$ python -q
>>> import numpy as np
>>> np.set_printoptions(precision=1, suppress=True, linewidth=100, floatmode="fixed")
>>> rd = lambda a: np.round(a, 1) + 0
>>> r0 = np.array([1, -2, 3])
>>> rng = np.random.default_rng(54)
>>> mat = np.outer(rng.normal(size=22), r0) + 0.1 * rng.normal(size=(22, 3))
>>> rd(mat)
array([[-0.9,  2.0, -2.9],
       [-0.1,  0.6, -0.5],
       [ 1.3, -2.5,  3.7],
       [ 1.8, -3.5,  5.2],
       [-0.6,  0.9, -1.6],
       [ 1.3, -2.7,  3.8],
       [-0.6,  1.0, -1.8],
       [ 0.1,  0.1,  0.2],
       [ 1.1, -2.2,  3.3],
       [-0.4,  0.7, -0.8],
       [ 2.3, -4.8,  7.1],
       [-2.6,  5.1, -7.6],
       [-0.2,  0.6, -1.0],
       [-0.9,  1.5, -2.4],
       [-0.3,  0.6, -0.7],
       [ 0.1, -0.1,  0.1],
       [-1.5,  3.2, -4.9],
       [ 1.1, -2.2,  3.4],
       [-1.2,  2.5, -3.6],
       [ 0.6, -1.2,  1.7],
       [ 1.0, -2.0,  2.8],
       [-1.3,  2.4, -3.4]])
>>> G = np.cov(mat, rowvar=False)
>>> rd(np.median(mat, axis=0))
array([-0.1,  0.6, -0.6])
>>> rd(np.corrcoef(mat[:, 2], mat[:, 1])[0, 1])
np.float64(-1.0)
>>> rd(np.corrcoef(mat.T))
array([[ 1.0, -1.0,  1.0],
       [-1.0,  1.0, -1.0],
       [ 1.0, -1.0,  1.0]])
>>> rd(G)
array([[ 1.5, -2.9,  4.3],
       [-2.9,  5.8, -8.6],
       [ 4.3, -8.6, 12.7]])
>>> rd(mat.std(axis=0))
array([1.2, 2.4, 3.5])
>>> rd(np.linalg.eigvalsh(G)[::-1])
array([20.0,  0.0,  0.0])
>>> x0 = np.array([5, -4, 3])
>>> target = mat @ x0
>>> rd(np.linalg.pinv(mat) @ mat)
array([[1.0, 0.0, 0.0],
       [0.0, 1.0, 0.0],
       [0.0, 0.0, 1.0]])
>>> rd(np.linalg.lstsq(mat, target)[0])
array([ 5.0, -4.0,  3.0])
>>> rd(np.linalg.solve(mat.T @ mat, mat.T @ target))
array([ 5.0, -4.0,  3.0])
>>> target = target + 0.1 * rng.normal(size=22)
>>> rd(target)
array([-20.9,  -4.1,  27.5,  38.8, -11.4,  28.9, -12.9,   0.8,  24.1,  -7.6,  51.8, -56.7,  -6.1,
       -17.7,  -5.8,   1.3, -35.5,  24.6, -26.6,  12.7,  21.6, -25.8])
>>> coef, *_ = np.linalg.lstsq(mat, target)
>>> [round(float(np.linalg.norm(np.linalg.solve(mat.T @ mat + lam * np.eye(3), mat.T @ target))), 2) for lam in (0, 1, 10, 100)]
[7.22, 5.91, 5.77, 4.77]
>>> W0 = np.load("block19.npy")
>>> W0
array([[4.0, 1.0, 1.0, 1.0],
       [1.0, 4.0, 1.0, 1.0],
       [1.0, 1.0, 4.0, 1.0],
       [1.0, 1.0, 1.0, 4.0]])
>>> # symmetric
>>> A2 = np.linalg.inv(W0)
>>> rd(A2)
array([[0.3, 0.0, 0.0, 0.0],
       [0.0, 0.3, 0.0, 0.0],
       [0.0, 0.0, 0.3, 0.0],
       [0.0, 0.0, 0.0, 0.3]])
>>> (np.abs(A2) > 1e-9).astype(int)
array([[1, 1, 1, 1],
       [1, 1, 1, 1],
       [1, 1, 1, 1],
       [1, 1, 1, 1]])
>>> rd(np.linalg.det(W0) * A2)
array([[54.0, -9.0, -9.0, -9.0],
       [-9.0, 54.0, -9.0, -9.0],
       [-9.0, -9.0, 54.0, -9.0],
       [-9.0, -9.0, -9.0, 54.0]])
>>> rd(np.linalg.inv(A2))
array([[4.0, 1.0, 1.0, 1.0],
       [1.0, 4.0, 1.0, 1.0],
       [1.0, 1.0, 4.0, 1.0],
       [1.0, 1.0, 1.0, 4.0]])
>>> r0 = np.array([1, 0, 4, 4])
>>> M = r0[np.abs(np.subtract.outer(np.arange(4), np.arange(4)))]
>>> M
array([[1, 0, 4, 4],
       [0, 1, 0, 4],
       [4, 0, 1, 0],
       [4, 4, 0, 1]])
>>> # equal to its transpose
>>> w, V = np.linalg.eigh(M)
>>> x0 = np.array([1, 3, 5, 7])
>>> rd(V * np.abs(w) @ V.T)
array([[ 5.4,  1.8,  0.9,  0.4],
       [ 1.8,  3.6, -0.4,  0.9],
       [ 0.9, -0.4,  3.6,  1.8],
       [ 0.4,  0.9,  1.8,  5.4]])
>>> x0 @ M @ x0
np.int64(348)
>>> (np.sign(V[:, -1].round(6)) == np.sign(V[0, -1].round(6))).astype(int)
array([1, 1, 1, 1])
>>> F = np.load("layer7.npy")
>>> F
array([[14, -5, -3],
       [-5, 14, 17],
       [-3, 17, 22]])
>>> np.linalg.matrix_rank(F, rtol=0.1)
np.int64(2)
>>> [round(float(x), 1) for x in np.linalg.svd(F, compute_uv=False)[:3]]
[36.8, 13.0, 0.2]
>>> np.argsort(-np.linalg.norm(F, axis=0).round(6), kind="stable")[:3]
array([2, 1, 0])
>>> A2 = np.array([[-3, -2, 1, 0], [1, 2, -3, 0], [0, -5, 1, -2], [4, 3, 4, 1]])
>>> K = A2 + A2.T
>>> K
array([[-6, -1,  1,  4],
       [-1,  4, -8,  3],
       [ 1, -8,  2,  2],
       [ 4,  3,  2,  2]])
>>> # symmetric
>>> A2 = K + rng.integers(-2, 3, (4, 2)) @ rng.integers(-2, 3, (2, 4))
>>> A2
array([[ -4,  -5,  -3,   2],
       [  0,  10, -10,   6],
       [  2,  -2,   0,   5],
       [  2,   3,   6,   2]])
>>> A2 - K
array([[ 2, -4, -4, -2],
       [ 1,  6, -2,  3],
       [ 1,  6, -2,  3],
       [-2,  0,  4,  0]])
>>> np.linalg.matrix_rank(A2 - K, tol=1e-8)
np.int64(2)
>>> J = np.eye(4, dtype=int)[rng.permutation(4)]
>>> J
array([[0, 0, 0, 1],
       [1, 0, 0, 0],
       [0, 1, 0, 0],
       [0, 0, 1, 0]])
>>> th = np.radians(120)
>>> r_ = np.eye(4)
>>> r_[1, 1] = r_[3, 3] = np.cos(th)
>>> r_[1, 3], r_[3, 1] = -np.sin(th), np.sin(th)
>>> rd(r_)
array([[ 1.0,  0.0,  0.0,  0.0],
       [ 0.0, -0.5,  0.0, -0.9],
       [ 0.0,  0.0,  1.0,  0.0],
       [ 0.0,  0.9,  0.0, -0.5]])
>>> A2 = J @ r_.T
>>> np.allclose(J @ J.T, A2 @ A2.T)
True
>>> rd(np.linalg.det(r_)), rd(np.trace(r_))
(np.float64(1.0), np.float64(1.0))
>>> rd(np.linalg.svd(J, compute_uv=False)), rd(np.linalg.svd(A2, compute_uv=False))
(array([1.0, 1.0, 1.0, 1.0]), array([1.0, 1.0, 1.0, 1.0]))
>>> rd(np.abs(A2 - J).max(axis=0))
array([0.0, 1.5, 0.0, 1.5])
>>> np.allclose(np.linalg.norm(J, axis=1), np.linalg.norm(A2, axis=1))
True
>>> Q, V = np.linalg.qr(r_[:, :3])[0], np.linalg.qr(r_[:, 3:])[0]
>>> sv = np.linalg.svd(Q.T @ V, compute_uv=False)
>>> np.degrees(np.arccos(sv.clip(0, 1)))
array([90.0])
>>> rd(sv)
array([0.0])
>>> D = np.linalg.norm(mat[:, None] - mat[None], axis=-1)
>>> np.linalg.matrix_rank(D ** 2)
np.int64(5)
>>> rd(D[6])
array([ 1.5,  1.5,  6.8,  8.7,  0.2,  7.0,  0.0,  2.3,  6.2,  1.0, 11.0,  7.4,  1.1,  0.8,  1.2,
        2.3,  3.9,  6.4,  2.4,  4.3,  5.8,  2.2])
>>> rd(np.linalg.norm(mat - mat.mean(axis=0), axis=1))
array([3.6, 0.7, 4.6, 6.5, 2.0, 4.8, 2.2, 0.2, 4.1, 1.2, 8.8, 9.6, 1.1, 2.9, 1.0, 0.2, 6.1, 4.2,
       4.5, 2.1, 3.6, 4.3])
>>> D.shape
(22, 22)
>>> D.mean(axis=1).argmax()
np.int64(11)
>>> np.flatnonzero(D[6] < D.mean() / 2)
array([ 0,  1,  4,  6,  7,  9, 12, 13, 14, 15, 18, 21])
>>> r0, r1 = J[1], J[0]
>>> r0 @ r1
np.int64(0)
>>> pr = (r0 @ r1) / (r0 @ r0) * r0
>>> r1 - pr
array([0.0, 0.0, 0.0, 1.0])
>>> arr = np.load("mat.npy")
>>> arr
array([[0, 1, 2, 1],
       [1, 0, 1, 2],
       [2, 1, 0, 1],
       [1, 2, 1, 0]])
>>> # symmetric
>>> r = np.linalg.matrix_rank(arr)
>>> r
np.int64(3)
>>> ns = np.linalg.svd(arr)[2][r:].T
>>> ns.shape
(4, 1)
>>> np.allclose(arr @ ns, 0)
True
>>> rd(ns @ ns.T)
array([[ 0.2, -0.2,  0.3, -0.2],
       [-0.2,  0.2, -0.2,  0.2],
       [ 0.3, -0.2,  0.3, -0.3],
       [-0.2,  0.2, -0.3,  0.2]])
>>> w, V = np.linalg.eigh(arr)
>>> rd(np.linalg.svd(arr, compute_uv=False))
array([4.0, 2.0, 2.0, 0.0])
>>> np.abs(V[:, -1]).round(6).argmax()
np.int64(0)
>>> rd(V.T @ arr @ V)
array([[-2.0,  0.0,  0.0,  0.0],
       [ 0.0, -2.0,  0.0,  0.0],
       [ 0.0,  0.0,  0.0,  0.0],
       [ 0.0,  0.0,  0.0,  4.0]])
>>> rd(V @ np.diag(w) @ V.T)
array([[0.0, 1.0, 2.0, 1.0],
       [1.0, 0.0, 1.0, 2.0],
       [2.0, 1.0, 0.0, 1.0],
       [1.0, 2.0, 1.0, 0.0]])
>>> rd(V.T @ V)
array([[1.0, 0.0, 0.0, 0.0],
       [0.0, 1.0, 0.0, 0.0],
       [0.0, 0.0, 1.0, 0.0],
       [0.0, 0.0, 0.0, 1.0]])
>>> rd(w.sum()), np.trace(arr)
(np.float64(0.0), np.int64(0))
>>> rd(np.linalg.eigvalsh(arr @ arr))
array([ 0.0,  4.0,  4.0, 16.0])
>>> (w > 1e-8).sum(), (w < -1e-8).sum()
(np.int64(1), np.int64(2))
>>> m1 = np.load("w.npy")
>>> rd(m1)
array([[-0.3, -0.2,  0.2, -0.9],
       [-0.2,  1.0,  0.0, -0.1],
       [ 0.2,  0.0,  1.0,  0.1],
       [-0.9, -0.1,  0.1,  0.3]])
>>> # keeps lengths
>>> A2 = m1 + rng.integers(-2, 3, (4, 2)) @ rng.integers(-2, 3, (2, 4))
>>> rd(A2)
array([[-3.3,  0.8,  4.2,  0.1],
       [-5.2,  4.0,  0.0,  2.9],
       [ 0.2,  0.0,  1.0,  0.1],
       [-2.9, -0.1,  6.1,  0.3]])
>>> np.linalg.matrix_rank(A2 - m1, tol=1e-8)
np.int64(2)
>>> rd(np.linalg.svd(A2 - m1, compute_uv=False))
array([8.8, 5.7, 0.0, 0.0])
